% ipython --no-banner

In [1]: import numpy as np

In [2]: np.set_printoptions(precision=2, suppress=True, linewidth=100)

In [3]: def tidy(a):
   ...:     return np.round(a, 2) + 0
   ...: 

In [4]: m1 = np.load("x.npy")

In [5]: tidy(m1)
Out[5]: 
array([[ 0.86, -0.07,  0.  ,  0.01,  0.16, -0.06,  0.03, -0.18,  0.02,  0.24],
       [-0.07,  0.15, -0.27, -0.02, -0.09, -0.01,  0.11, -0.02, -0.16,  0.05],
       [ 0.  , -0.27,  0.67,  0.2 ,  0.13,  0.19, -0.02,  0.19,  0.14,  0.  ],
       [ 0.01, -0.02,  0.2 ,  0.14, -0.03,  0.12,  0.16,  0.13, -0.08,  0.14],
       [ 0.16, -0.09,  0.13, -0.03,  0.31,  0.19, -0.19, -0.17, -0.16, -0.19],
       [-0.06, -0.01,  0.19,  0.12,  0.19,  0.33,  0.07,  0.01, -0.36, -0.06],
       [ 0.03,  0.11, -0.02,  0.16, -0.19,  0.07,  0.35,  0.18, -0.17,  0.3 ],
       [-0.18, -0.02,  0.19,  0.13, -0.17,  0.01,  0.18,  0.23,  0.08,  0.15],
       [ 0.02, -0.16,  0.14, -0.08, -0.16, -0.36, -0.17,  0.08,  0.6 ,  0.01],
       [ 0.24,  0.05,  0.  ,  0.14, -0.19, -0.06,  0.3 ,  0.15,  0.01,  0.35]])

In [6]: Uu, sv, VT = np.linalg.svd(m1)

In [7]: V = VT[:(sv > 1e-8).sum()]

In [8]: rng = np.random.default_rng(3699)

In [9]: x = m1[8] + 2 * m1[1] + rng.integers(2) * np.eye(10)[0]

In [10]: tidy(x)
Out[10]: array([-0.13,  0.14, -0.4 , -0.12, -0.34, -0.37,  0.05,  0.05,  0.28,  0.12])

In [11]: np.allclose(V.T @ V @ x, x)
Out[11]: True

In [12]: tidy(V.T @ V)
Out[12]: 
array([[ 0.86, -0.07,  0.  ,  0.01,  0.16, -0.06,  0.03, -0.18,  0.02,  0.24],
       [-0.07,  0.15, -0.27, -0.02, -0.09, -0.01,  0.11, -0.02, -0.16,  0.05],
       [ 0.  , -0.27,  0.67,  0.2 ,  0.13,  0.19, -0.02,  0.19,  0.14,  0.  ],
       [ 0.01, -0.02,  0.2 ,  0.14, -0.03,  0.12,  0.16,  0.13, -0.08,  0.14],
       [ 0.16, -0.09,  0.13, -0.03,  0.31,  0.19, -0.19, -0.17, -0.16, -0.19],
       [-0.06, -0.01,  0.19,  0.12,  0.19,  0.33,  0.07,  0.01, -0.36, -0.06],
       [ 0.03,  0.11, -0.02,  0.16, -0.19,  0.07,  0.35,  0.18, -0.17,  0.3 ],
       [-0.18, -0.02,  0.19,  0.13, -0.17,  0.01,  0.18,  0.23,  0.08,  0.15],
       [ 0.02, -0.16,  0.14, -0.08, -0.16, -0.36, -0.17,  0.08,  0.6 ,  0.01],
       [ 0.24,  0.05,  0.  ,  0.14, -0.19, -0.06,  0.3 ,  0.15,  0.01,  0.35]])

In [13]: np.linalg.matrix_rank(np.vstack([m1, x]))
Out[13]: np.int64(4)

In [14]: tidy(np.diag(V.T @ V))
Out[14]: array([0.86, 0.15, 0.67, 0.14, 0.31, 0.33, 0.35, 0.23, 0.6 , 0.35])

In [15]: x = np.array([1, -9, 2, 7, 6, -2, -3, 9, -1, -2])

In [16]: tidy(np.eye(10) - m1)
Out[16]: 
array([[ 0.14,  0.07,  0.  , -0.01, -0.16,  0.06, -0.03,  0.18, -0.02, -0.24],
       [ 0.07,  0.85,  0.27,  0.02,  0.09,  0.01, -0.11,  0.02,  0.16, -0.05],
       [ 0.  ,  0.27,  0.33, -0.2 , -0.13, -0.19,  0.02, -0.19, -0.14,  0.  ],
       [-0.01,  0.02, -0.2 ,  0.86,  0.03, -0.12, -0.16, -0.13,  0.08, -0.14],
       [-0.16,  0.09, -0.13,  0.03,  0.69, -0.19,  0.19,  0.17,  0.16,  0.19],
       [ 0.06,  0.01, -0.19, -0.12, -0.19,  0.67, -0.07, -0.01,  0.36,  0.06],
       [-0.03, -0.11,  0.02, -0.16,  0.19, -0.07,  0.65, -0.18,  0.17, -0.3 ],
       [ 0.18,  0.02, -0.19, -0.13,  0.17, -0.01, -0.18,  0.77, -0.08, -0.15],
       [-0.02,  0.16, -0.14,  0.08,  0.16,  0.36,  0.17, -0.08,  0.4 , -0.01],
       [-0.24, -0.05,  0.  , -0.14,  0.19,  0.06, -0.3 , -0.15, -0.01,  0.65]])

In [17]: tidy((x - m1 @ x) @ (m1 @ x))
Out[17]: np.float64(0.0)

In [18]: A = np.loadtxt("run8.csv", delimiter=",")

In [19]: A
Out[19]: 
array([[11.91, 13.59, 10.12, 26.85, 18.41],
       [10.25, 13.65, 10.47, 28.03, 16.42],
       [12.73, 10.79, 10.83, 26.99, 19.13],
       [11.44, 14.51, 12.44, 28.59, 18.97],
       [12.14, 10.48, 13.12, 25.88, 17.9 ],
       [11.9 , 10.36, 10.87, 27.96, 18.67],
       [12.39, 12.92,  9.25, 27.13, 19.92],
       [11.97, 12.19, 11.67, 27.54, 17.59],
       [10.91, 13.83, 11.1 , 27.62, 19.52],
       [13.11, 11.1 , 11.71, 25.6 , 18.92],
       [10.67, 11.06, 12.12, 27.82, 16.08],
       [11.96, 13.14, 13.49, 28.38, 17.12],
       [13.03, 12.01, 13.18, 27.63, 17.56],
       [10.66, 11.19, 11.41, 27.46, 18.96],
       [11.26, 10.86, 12.23, 27.4 , 17.82],
       [11.09, 11.36, 12.82, 26.07, 17.4 ],
       [12.79, 11.06, 11.26, 26.42, 19.46],
       [12.64,  9.83, 11.14, 25.95, 18.37],
       [11.04, 11.99, 12.66, 26.92, 17.54],
       [ 9.52, 12.81, 11.21, 27.08, 18.48],
       [11.42, 10.42,  8.85, 27.96, 16.81],
       [12.11, 10.93, 11.58, 28.12, 16.59],
       [13.24, 11.68, 12.41, 27.69, 16.41],
       [10.91, 11.84, 11.72, 27.26, 18.78]])

In [20]: hat = A @ np.linalg.solve(A.T @ A, A.T)

In [21]: tidy(np.diag(hat))
Out[21]: 
array([0.26, 0.3 , 0.14, 0.2 , 0.21, 0.2 , 0.34, 0.06, 0.21, 0.23, 0.22, 0.21, 0.18, 0.21, 0.12,
       0.14, 0.16, 0.17, 0.11, 0.27, 0.45, 0.18, 0.3 , 0.12])

In [22]: idx = A[:, 1] > np.median(A[:, 1])

In [23]: r0 = A[idx].mean(axis=0) - A[~idx].mean(axis=0)

In [24]: np.argsort(-np.abs(r0).round(6), kind="stable")
Out[24]: array([1, 3, 0, 2, 4])

In [25]: ((A - A.mean(axis=0)) @ r0 > 0).astype(int)
Out[25]: array([1, 1, 0, 1, 0, 0, 1, 1, 1, 0, 0, 1, 1, 0, 0, 0, 0, 0, 1, 1, 0, 0, 0, 1])

In [26]: idx.astype(int)
Out[26]: array([1, 1, 0, 1, 0, 0, 1, 1, 1, 0, 0, 1, 1, 0, 0, 0, 0, 0, 1, 1, 0, 0, 1, 1])

In [27]: tidy((((A - A.mean(axis=0)) @ r0 > 0) == idx).mean())
Out[27]: np.float64(0.96)
